$ python3 -q
>>> import numpy as np
>>> from numpy import linalg as LA
>>> np.set_printoptions(precision=3, suppress=True, linewidth=200)
>>> rnd = lambda a: np.round(a, 3) + 0
>>> E = np.load("m.npy")
>>> E
array([[-0.359,  2.869, -0.799],
       [ 2.651,  0.134, -1.398],
       [ 1.287, -2.284, -1.459],
       [-1.37 ,  2.592,  0.635],
       [ 0.359, -0.763, -2.879],
       [ 0.772, -1.555,  2.446],
       [ 0.932, -1.599, -2.361],
       [ 0.579, -0.366,  2.921],
       [-0.91 ,  2.432,  1.503],
       [ 0.552,  0.587,  2.89 ],
       [ 1.514, -1.513,  2.103]])
>>> Xc = (E - E.mean(axis=0)) / E.std(axis=0)
>>> np.argwhere(np.abs(Xc) > 2)
array([], shape=(0, 2), dtype=int64)
>>> b = LA.lstsq(np.delete(Xc, 2, axis=1), Xc[:, 2])[0]
>>> rnd(b)
array([-0.16 ,  0.025])
>>> W0 = np.load("block12.npy")
>>> W0
array([[-7.4  ,  2.6  , -9.   ],
       [-0.873,  9.127, -9.   ],
       [-3.6  ,  6.4  , -9.   ],
       [-0.976,  9.024, -9.   ],
       [-1.661,  8.339, -9.   ],
       [ 0.379, 10.379, -9.   ],
       [-1.756,  8.244, -9.   ],
       [-3.666,  6.334, -9.   ],
       [ 1.332, 11.332, -9.   ],
       [-2.717,  7.283, -9.   ],
       [-1.942,  8.058, -9.   ],
       [-2.708,  7.292, -9.   ],
       [-2.911,  7.089, -9.   ]])
>>> f = np.array([0, -3, 3])
>>> rnd(np.correlate(W0[11], W0[12], "full"))
array([ 24.372, -84.825, 140.576, -85.028,  26.199])
>>> rnd(np.cross(W0[11, :3], W0[12, :3]))
array([-1.827,  1.827,  2.03 ])
>>> rnd(np.polyval(f, W0[11]))
array([ 11.124, -18.876,  30.   ])
>>> np.convolve(W0[11], f)
array([  0.   ,   8.124, -30.   ,  48.876, -27.   ])
>>> x0 = np.array([2, -2, -2])
>>> rnd(np.einsum("ij,j->i", W0, x0))
array([-2., -2., -2., -2., -2., -2., -2., -2., -2., -2., -2., -2., -2.])
>>> (W0 @ x0).argmax()
np.int64(3)
>>> LA.norm(W0 @ x0) <= LA.norm(W0, 2) * LA.norm(x0) + 1e-9
np.True_
>>> np.sign((W0 @ x0).round(6))
array([-1., -1., -1., -1., -1., -1., -1., -1., -1., -1., -1., -1., -1.])
>>> np.allclose(W0[:-1].T @ LA.lstsq(W0[:-1].T, W0[-1])[0], W0[-1])
True
>>> LA.lstsq(W0[:-1].T, W0[-1])[2]
np.int32(2)
>>> np.argsort(-LA.norm(W0, axis=0).round(6), kind="stable")[:3]
array([2, 1, 0])
>>> LA.cond(W0) > 100
np.True_
>>> arr = np.load("sample10.npy")
>>> arr
array([[ -3,  -3,  -3,  -3],
       [ -3,  -6,  -6,  -6],
       [ -3,  -6,  -9,  -9],
       [ -3,  -6,  -9, -12]])
>>> # equal to its transpose
>>> ev, evecs = LA.eig(arr)
>>> rnd(np.sort(LA.eigvals(arr.T)))
array([-24.873,  -3.   ,  -1.278,  -0.849])
>>> rnd(np.prod(ev))
np.float64(81.0)
>>> rnd(ev)
array([-24.873,  -3.   ,  -1.278,  -0.849])
>>> np.unravel_index(np.abs(arr).argmax(), arr.shape)
(np.int64(3), np.int64(3))
>>> np.count_nonzero(arr)
np.int64(16)
>>> np.abs(arr).max()
np.int64(12)
>>> arr.sum(axis=0)
array([-12, -21, -27, -30])
>>> x0 = np.array([6, 2, 4, 0])
>>> np.sign((arr @ x0).round(6))
array([-1, -1, -1, -1])
>>> arr @ x0
array([-36, -54, -66, -66])
>>> (arr @ x0).argmax()
np.int64(0)
>>> np.all(LA.eigvalsh(arr) > 0)
np.False_
>>> rnd(LA.eigvalsh(arr).min())
np.float64(-24.873)
>>> [round(float(LA.det(arr[:i, :i])), 2) + 0 for i in range(1, 5)]
[-3.0, 9.0, -27.0, 81.0]
>>> f, r1 = arr[2], arr[1]
>>> f @ r1
np.int64(153)
>>> pr = (f @ r1) / (f @ f) * f
>>> rnd(pr)
array([-2.217, -4.435, -6.652, -6.652])
>>> LA.matrix_rank(np.outer(f, r1))
np.int64(1)
>>> rnd(r1 - pr)
array([-0.783, -1.565,  0.652,  0.652])
>>> rnd(LA.norm(f + r1) ** 2 + LA.norm(f - r1) ** 2)
np.float64(648.0)
